$ python3 -q
>>> import numpy as np
>>> np.set_printoptions(precision=2, suppress=True, linewidth=200, floatmode="fixed")
>>> M = np.load("m.npy")
>>> M
array([[1, 0, 2, 0, 0, 2, 1, 0, 0],
       [0, 0, 0, 0, 2, 0, 1, 0, 0],
       [2, 0, 1, 0, 2, 2, 1, 0, 0],
       [0, 0, 0, 0, 0, 0, 0, 0, 1],
       [0, 0, 1, 0, 0, 0, 2, 0, 0],
       [1, 1, 2, 0, 1, 0, 2, 0, 0],
       [1, 2, 0, 0, 1, 0, 2, 0, 0],
       [0, 0, 0, 1, 0, 0, 0, 0, 2],
       [0, 0, 0, 2, 0, 0, 0, 0, 2]])
>>> # 2 blocks once reordered
>>> gram = M.T @ M
>>> np.trace(gram), (M ** 2).sum()
(np.int64(69), np.int64(69))
>>> print(np.linalg.svd(M, compute_uv=False) ** 2)
[36.44 13.32  8.95  5.98  2.57  0.85  0.68  0.21  0.00]
>>> np.diag(gram)
array([ 7,  5, 10,  5, 10,  8, 15,  0,  9])
>>> np.linalg.matrix_rank(gram)
np.int64(8)
>>> rng = np.random.default_rng(34)
>>> idx = rng.permutation(9)
>>> idx
array([8, 5, 2, 0, 1, 7, 3, 6, 4])
>>> out = M[idx][:, idx]
>>> np.diag(out)
array([2, 0, 1, 1, 0, 0, 0, 2, 0])
>>> np.allclose(out, M)
False
>>> round(float(np.linalg.det(out)), 2), np.round(np.linalg.det(M[idx]), 2)
(0.0, np.float64(0.0))
>>> np.sort(np.abs(np.linalg.eigvals(out)))
array([0.00, 0.73, 0.99, 0.99, 1.32, 1.76, 2.39, 2.73, 5.54])
>>> theta = np.radians(36)
>>> R = np.eye(9)
>>> R[1, 1] = R[3, 3] = np.cos(theta)
>>> R[1, 3], R[3, 1] = -np.sin(theta), np.sin(theta)
>>> R
array([[ 1.00,  0.00,  0.00,  0.00,  0.00,  0.00,  0.00,  0.00,  0.00],
       [ 0.00,  0.81,  0.00, -0.59,  0.00,  0.00,  0.00,  0.00,  0.00],
       [ 0.00,  0.00,  1.00,  0.00,  0.00,  0.00,  0.00,  0.00,  0.00],
       [ 0.00,  0.59,  0.00,  0.81,  0.00,  0.00,  0.00,  0.00,  0.00],
       [ 0.00,  0.00,  0.00,  0.00,  1.00,  0.00,  0.00,  0.00,  0.00],
       [ 0.00,  0.00,  0.00,  0.00,  0.00,  1.00,  0.00,  0.00,  0.00],
       [ 0.00,  0.00,  0.00,  0.00,  0.00,  0.00,  1.00,  0.00,  0.00],
       [ 0.00,  0.00,  0.00,  0.00,  0.00,  0.00,  0.00,  1.00,  0.00],
       [ 0.00,  0.00,  0.00,  0.00,  0.00,  0.00,  0.00,  0.00,  1.00]])
>>> out = M @ R.T
>>> print(np.linalg.svd(M, compute_uv=False), np.linalg.svd(out, compute_uv=False))
[6.04 3.65 2.99 2.45 1.60 0.92 0.82 0.46 0.00] [6.04 3.65 2.99 2.45 1.60 0.92 0.82 0.46 0.00]
>>> out
array([[ 1.00,  0.00,  2.00,  0.00,  0.00,  2.00,  1.00,  0.00,  0.00],
       [ 0.00,  0.00,  0.00,  0.00,  2.00,  0.00,  1.00,  0.00,  0.00],
       [ 2.00,  0.00,  1.00,  0.00,  2.00,  2.00,  1.00,  0.00,  0.00],
       [ 0.00,  0.00,  0.00,  0.00,  0.00,  0.00,  0.00,  0.00,  1.00],
       [ 0.00,  0.00,  1.00,  0.00,  0.00,  0.00,  2.00,  0.00,  0.00],
       [ 1.00,  0.81,  2.00,  0.59,  1.00,  0.00,  2.00,  0.00,  0.00],
       [ 1.00,  1.62,  0.00,  1.18,  1.00,  0.00,  2.00,  0.00,  0.00],
       [ 0.00, -0.59,  0.00,  0.81,  0.00,  0.00,  0.00,  0.00,  2.00],
       [ 0.00, -1.18,  0.00,  1.62,  0.00,  0.00,  0.00,  0.00,  2.00]])
>>> np.round(np.linalg.det(R), 2), round(float(np.trace(R)), 2)
(np.float64(1.0), 8.62)
>>> np.abs(out - M).max(axis=0)
array([0.00, 1.18, 0.00, 1.18, 0.00, 0.00, 0.00, 0.00, 0.00])
>>> def softmax(z):
...     e = np.exp(z - z.max(axis=-1, keepdims=True))
...     return e / e.sum(axis=-1, keepdims=True)
... 
>>> softmax(M[3])
array([0.09, 0.09, 0.09, 0.09, 0.09, 0.09, 0.09, 0.09, 0.25])
>>> softmax(M).sum(axis=1)
array([1.00, 1.00, 1.00, 1.00, 1.00, 1.00, 1.00, 1.00, 1.00])
>>> softmax(M[3] + 5)
array([0.09, 0.09, 0.09, 0.09, 0.09, 0.09, 0.09, 0.09, 0.25])
>>> scores = M @ M.T / np.sqrt(9)
>>> softmax(scores)[3] @ M
array([0.44, 0.27, 0.53, 0.52, 0.53, 0.35, 0.80, 0.00, 0.81])
>>> softmax(scores).round(6).argmax(axis=1)
array([0, 1, 2, 7, 5, 5, 6, 8, 8])
>>> U, sv, vt = np.linalg.svd(M)
>>> evecs = vt[:(sv > 1e-8).sum()]
>>> vec = M[7] + 3 * M[6] + rng.integers(2) * np.eye(9)[4]
>>> vec
array([3.00, 6.00, 0.00, 1.00, 3.00, 0.00, 6.00, 0.00, 2.00])
>>> np.allclose(evecs.T @ evecs @ vec, vec)
True
>>> A = np.load("layer4.npy")
>>> A
array([[3, 2, 3, 3, 3, 0, 1, 2, 3, 2],
       [3, 2, 0, 2, 1, 2, 3, 3, 2, 1],
       [2, 2, 0, 0, 2, 0, 0, 0, 3, 1],
       [0, 1, 3, 3, 0, 0, 2, 1, 3, 0],
       [1, 1, 3, 1, 0, 3, 1, 1, 3, 1],
       [3, 1, 2, 3, 0, 1, 1, 2, 3, 0],
       [1, 1, 3, 1, 3, 3, 0, 3, 3, 0],
       [0, 0, 2, 0, 2, 2, 2, 1, 0, 2],
       [3, 1, 2, 3, 0, 1, 1, 2, 3, 0]])
>>> np.round(A @ np.linalg.pinv(A) @ A, 2) + 0
array([[3.00, 2.00, 3.00, 3.00, 3.00, 0.00, 1.00, 2.00, 3.00, 2.00],
       [3.00, 2.00, 0.00, 2.00, 1.00, 2.00, 3.00, 3.00, 2.00, 1.00],
       [2.00, 2.00, 0.00, 0.00, 2.00, 0.00, 0.00, 0.00, 3.00, 1.00],
       [0.00, 1.00, 3.00, 3.00, 0.00, 0.00, 2.00, 1.00, 3.00, 0.00],
       [1.00, 1.00, 3.00, 1.00, 0.00, 3.00, 1.00, 1.00, 3.00, 1.00],
       [3.00, 1.00, 2.00, 3.00, 0.00, 1.00, 1.00, 2.00, 3.00, 0.00],
       [1.00, 1.00, 3.00, 1.00, 3.00, 3.00, 0.00, 3.00, 3.00, 0.00],
       [0.00, 0.00, 2.00, 0.00, 2.00, 2.00, 2.00, 1.00, 0.00, 2.00],
       [3.00, 1.00, 2.00, 3.00, 0.00, 1.00, 1.00, 2.00, 3.00, 0.00]])
>>> np.linalg.lstsq(A[:-1].T, A[-1])[2]
np.int32(8)
>>> np.unique(A.round(6), axis=0).shape
(8, 10)
>>> U, sv, vt = np.linalg.svd(A)
>>> evecs = vt[:(sv > 1e-8).sum()]
>>> vec = A[2] + 5 * A[3] + rng.integers(2) * np.eye(10)[5]
>>> vec
array([ 2.00,  7.00, 15.00, 15.00,  2.00,  0.00, 10.00,  5.00, 18.00,  1.00])
>>> np.diag(evecs.T @ evecs)
array([0.92, 0.77, 0.79, 0.59, 0.92, 0.81, 0.95, 0.67, 0.85, 0.72])
>>> np.allclose(evecs.T @ evecs @ vec, vec)
True
>>> np.linalg.matrix_rank(A, rtol=0.1)
np.int64(7)
>>> print([round(float(x), 2) for x in np.linalg.svd(A, compute_uv=False)[:3]])
[15.92, 5.11, 4.47]
>>> out = np.array([[-1, -2, -3],
...     [-1, -2, -3],
...     [-1, -3, 2],
...     [-3, 1, 1],
...     [1, 2, -2],
...     [-1, 1, -2],
...     [0, -1, 0],
...     [-3, 3, 3],
...     [-2, 2, 2],
...     [-1, -1, 0]])
>>> print(out.T @ A.T)
[[-28 -26  -9 -22 -21 -28 -23  -7 -28]
 [ -1   5   1  -1  -2   1  12  -1   1]
 [  0  -6 -10  15   4   5   4  -1   5]]
>>> print(np.einsum("ik,kj->ij", A, out))
[[-28  -1   0]
 [-26   5  -6]
 [ -9   1 -10]
 [-22  -1  15]
 [-21  -2   4]
 [-28   1   5]
 [-23  12   4]
 [ -7  -1  -1]
 [-28   1   5]]
>>> np.einsum("ij,ij->i", A, A)
array([58, 45, 22, 33, 33, 38, 48, 21, 38])
>>> np.einsum("ij->j", A)
array([16, 11, 18, 16, 11, 12, 11, 15, 23,  7])
>>> A @ out
array([[-28,  -1,   0],
       [-26,   5,  -6],
       [ -9,   1, -10],
       [-22,  -1,  15],
       [-21,  -2,   4],
       [-28,   1,   5],
       [-23,  12,   4],
       [ -7,  -1,  -1],
       [-28,   1,   5]])
>>> np.linalg.matrix_rank(np.vstack([A, out.T]))
np.int64(10)
>>> arr = np.load("a.npy")
>>> arr
array([[1, 0, 0, 0],
       [0, 0, 0, 1],
       [0, 1, 0, 0],
       [0, 0, 1, 0]])
>>> proj = np.triu(np.array([[1, -3, -1, 2], [-2, 0, 0, -1], [3, 1, -3, 0], [-1, -2, 0, -3]]), 1) + np.eye(4)
>>> out = proj @ arr @ np.linalg.inv(proj)
>>> np.round(np.poly(out), 2) + 0
array([ 1.00, -1.00,  0.00, -1.00,  1.00])
>>> np.round(np.linalg.det(out), 2)
np.float64(1.0)
>>> out
array([[ 1.00,  2.00,  3.00, -3.00],
       [ 0.00,  0.00, -1.00,  1.00],
       [ 0.00,  1.00,  0.00,  1.00],
       [ 0.00,  0.00,  1.00,  0.00]])
>>> J = np.array([[26, 1, 2, 0, 2],
...     [-2, 21, -2, 0, -1],
...     [2, -2, -1, 0, -2],
...     [0, 0, -2, -7, 2],
...     [-1, -2, 1, 0, 29]])
>>> vec = np.array([0, 1, -5, -1, 8])
>>> rhs = J @ vec
>>> rhs
array([  7,  23, -13,  33, 225])
>>> np.round(np.linalg.solve(J, J[:, 0]), 2) + 0
array([1.00, 0.00, 0.00, 0.00, 0.00])
>>> np.linalg.solve(J, 5 * rhs)
array([  0.00,   5.00, -25.00,  -5.00,  40.00])
>>> print(np.round(np.linalg.solve(J.T, J[4]), 2) + 0)
[0.00 0.00 0.00 0.00 1.00]
>>> idx = rng.permutation(5)
>>> idx
array([0, 2, 4, 1, 3])
>>> out = J[idx][:, idx]
>>> out
array([[26,  2,  2,  1,  0],
       [ 2, -1, -2, -2,  0],
       [-1,  1, 29, -2,  0],
       [-2, -2, -1, 21,  0],
       [ 0, -2,  2,  0, -7]])
>>> u = np.array([0, 5, 3, 2, 1])
>>> out = J + np.outer(u, np.eye(5)[0])
>>> np.linalg.matrix_rank(out - J)
np.int64(1)
>>> print(np.round(np.linalg.det(out) / np.linalg.det(J), 2), np.round(1 + np.linalg.solve(J, u)[0], 2))
1.21 1.21
>>> print(out)
[[26.00  1.00  2.00  0.00  2.00]
 [ 3.00 21.00 -2.00  0.00 -1.00]
 [ 5.00 -2.00 -1.00  0.00 -2.00]
 [ 2.00  0.00 -2.00 -7.00  2.00]
 [ 0.00 -2.00  1.00  0.00 29.00]]
>>> X = np.loadtxt("block6.csv", delimiter=",")
>>> X
array([[ 0.00,  0.90, -1.00,  0.10, -1.70,  1.00,  0.00,  0.90,  0.00],
       [ 0.20,  0.60, -1.00,  1.00,  0.80,  1.40, -0.30, -0.70,  1.40],
       [-1.30,  0.00,  1.30,  0.80,  0.40,  1.10, -0.20, -0.30, -0.40],
       [ 0.70, -1.90, -3.40, -0.80, -0.20,  0.40, -1.80, -1.20,  1.90],
       [-2.20,  0.30, -1.30,  0.00, -1.50, -0.50, -0.40,  0.90, -0.60],
       [ 1.80,  0.60,  0.80,  0.10, -0.50, -1.30, -0.50,  0.90, -1.30],
       [ 1.40, -0.80,  0.30, -1.20, -1.20,  2.00, -0.40,  0.60, -1.00],
       [ 0.30,  0.60, -0.70,  0.70, -1.70,  0.40,  0.60,  0.00,  0.40],
       [-0.90,  0.20, -1.80,  1.00,  0.80, -0.40,  0.80, -0.40, -0.40],
       [ 0.20, -0.40, -1.20, -1.20,  0.00,  0.70, -2.80,  0.00,  0.20],
       [ 1.60,  0.90,  0.60,  1.60, -0.40, -0.20,  0.80, -0.30,  1.20]])
>>> blk = np.stack([X, 2 * X, X[::-1]])
>>> np.linalg.matrix_rank(blk)
array([9, 9, 9])
>>> np.linalg.norm(blk, axis=(1, 2))
array([10.34, 20.69, 10.34])
>>> np.einsum("bij,cij->bc", blk, blk)
array([[106.97, 213.94,  12.08],
       [213.94, 427.88,  24.16],
       [ 12.08,  24.16, 106.97]])
>>> vec = np.array([2, -2, 0, 2, -1, 1, 0, 0, -1])
>>> rhs = X @ vec
>>> np.round(np.linalg.pinv(X) @ X, 2) + 0
array([[1.00, 0.00, 0.00, 0.00, 0.00, 0.00, 0.00, 0.00, 0.00],
       [0.00, 1.00, 0.00, 0.00, 0.00, 0.00, 0.00, 0.00, 0.00],
       [0.00, 0.00, 1.00, 0.00, 0.00, 0.00, 0.00, 0.00, 0.00],
       [0.00, 0.00, 0.00, 1.00, 0.00, 0.00, 0.00, 0.00, 0.00],
       [0.00, 0.00, 0.00, 0.00, 1.00, 0.00, 0.00, 0.00, 0.00],
       [0.00, 0.00, 0.00, 0.00, 0.00, 1.00, 0.00, 0.00, 0.00],
       [0.00, 0.00, 0.00, 0.00, 0.00, 0.00, 1.00, 0.00, 0.00],
       [0.00, 0.00, 0.00, 0.00, 0.00, 0.00, 0.00, 1.00, 0.00],
       [0.00, 0.00, 0.00, 0.00, 0.00, 0.00, 0.00, 0.00, 1.00]])
>>> rhs
array([ 1.10,  0.40,  0.10,  2.30, -3.40,  3.10,  6.20,  2.50, -1.00, -0.70,  3.60])
>>> np.round(np.linalg.lstsq(X, rhs)[0], 2) + 0
array([ 2.00, -2.00,  0.00,  2.00, -1.00,  1.00,  0.00,  0.00, -1.00])
>>> rhs = rhs + 0.3 * rng.normal(size=11)
>>> rhs
array([ 1.20,  0.46, -0.08,  2.48, -3.25,  3.06,  5.98,  2.24, -1.30, -0.62,  3.49])
>>> b, *_ = np.linalg.lstsq(X, rhs)
>>> b.round()
array([ 2.00, -2.00,  0.00,  2.00, -1.00,  1.00, -0.00,  1.00, -1.00])
>>> proj = X @ np.linalg.solve(X.T @ X, X.T)
>>> np.round(proj @ X[:, 6], 2) + 0
array([ 0.00, -0.30, -0.20, -1.80, -0.40, -0.50, -0.40,  0.60,  0.80, -2.80,  0.80])
>>> np.diag(proj)
array([0.59, 0.68, 0.90, 0.94, 0.80, 0.85, 0.88, 0.94, 0.90, 0.83, 0.68])
>>> np.allclose(proj @ proj, proj)
True
>>> K = np.loadtxt("sample4.csv", delimiter=",")
>>> print(K)
[[ -7.36  -0.32  -1.06  -1.97   0.07   0.42  -6.35   1.67   3.01   6.91 -10.02   1.92]
 [  3.40   4.22  -3.71  -5.83   0.82  -4.58  -2.72   5.88  -6.61   0.27  -2.12   5.10]
 [ -4.09  -9.11   4.01   2.22   4.03  -5.88  -3.92   2.83  -0.82  -0.40   2.50  -0.73]
 [ -0.22  -3.36  -5.35  -7.48   5.60  -1.26   3.58  -7.59  -0.61   0.99  -0.43  -1.81]
 [  5.89  -1.34   2.01   9.45  -1.56  -6.23   0.40   2.39  -2.62  -0.28  -7.25  -2.37]
 [ -2.11  -4.85   2.28  -1.51   4.04   9.60   3.79   4.51  -6.16   1.03  -6.31  -4.25]
 [ -0.68  -2.74   1.90  -1.84  -0.84   3.71   4.02  -9.50  -4.68  -2.44   0.30   7.55]]
>>> out = K / np.linalg.norm(K, axis=1, keepdims=True)
>>> gram = out @ out.T
>>> np.linalg.norm(out, axis=1)
array([1.00, 1.00, 1.00, 1.00, 1.00, 1.00, 1.00])
>>> (np.abs(gram) > 0.9).astype(int)
array([[1, 0, 0, 0, 0, 0, 0],
       [0, 1, 0, 0, 0, 0, 0],
       [0, 0, 1, 0, 0, 0, 0],
       [0, 0, 0, 1, 0, 0, 0],
       [0, 0, 0, 0, 1, 0, 0],
       [0, 0, 0, 0, 0, 1, 0],
       [0, 0, 0, 0, 0, 0, 1]])
>>> (gram - 2 * np.eye(7)).round(6).argmax(axis=1)
array([5, 0, 4, 6, 2, 0, 3])
>>> round(float(np.degrees(np.arccos(np.clip(gram[1, 2], -1, 1)))), 2)
97.27
>>> np.argwhere(np.triu(np.abs(gram) > 0.95, 1))
array([], shape=(0, 2), dtype=int64)
>>> w1 = np.array([[-3, -3, 1],
...     [1, -2, 1],
...     [1, 0, 0],
...     [1, 2, -3],
...     [1, 0, 2],
...     [0, 0, -1],
...     [-1, 2, 1],
...     [-2, -2, -1],
...     [-3, 1, 0],
...     [-2, -2, -1],
...     [2, 2, 1],
...     [-3, -1, 3]])
>>> b = np.array([0, 1, 0])
>>> act = np.maximum(K @ w1 + b, 0)
>>> print(np.linalg.matrix_rank(act))
3
>>> act
array([[ 0.00,  0.00,  0.00],
       [ 0.00,  0.00, 35.62],
       [22.14, 28.14,  0.00],
       [ 6.08, 14.09, 35.65],
       [ 0.00,  0.00,  0.00],
       [10.05,  0.00,  0.00],
       [10.41, 25.14, 35.59]])
>>> basis = np.array([[-3, -1, 5], [-5, -2, 1], [2, 3, 2]])
>>> w1 @ basis
array([[ 26,  12, -16],
       [  9,   6,   5],
       [ -3,  -1,   5],
       [-19, -14,   1],
       [  1,   5,   9],
       [ -2,  -3,  -2],
       [ -5,   0,  -1],
       [ 14,   3, -14],
       [  4,   1, -14],
       [ 14,   3, -14],
       [-14,  -3,  14],
       [ 20,  14, -10]])
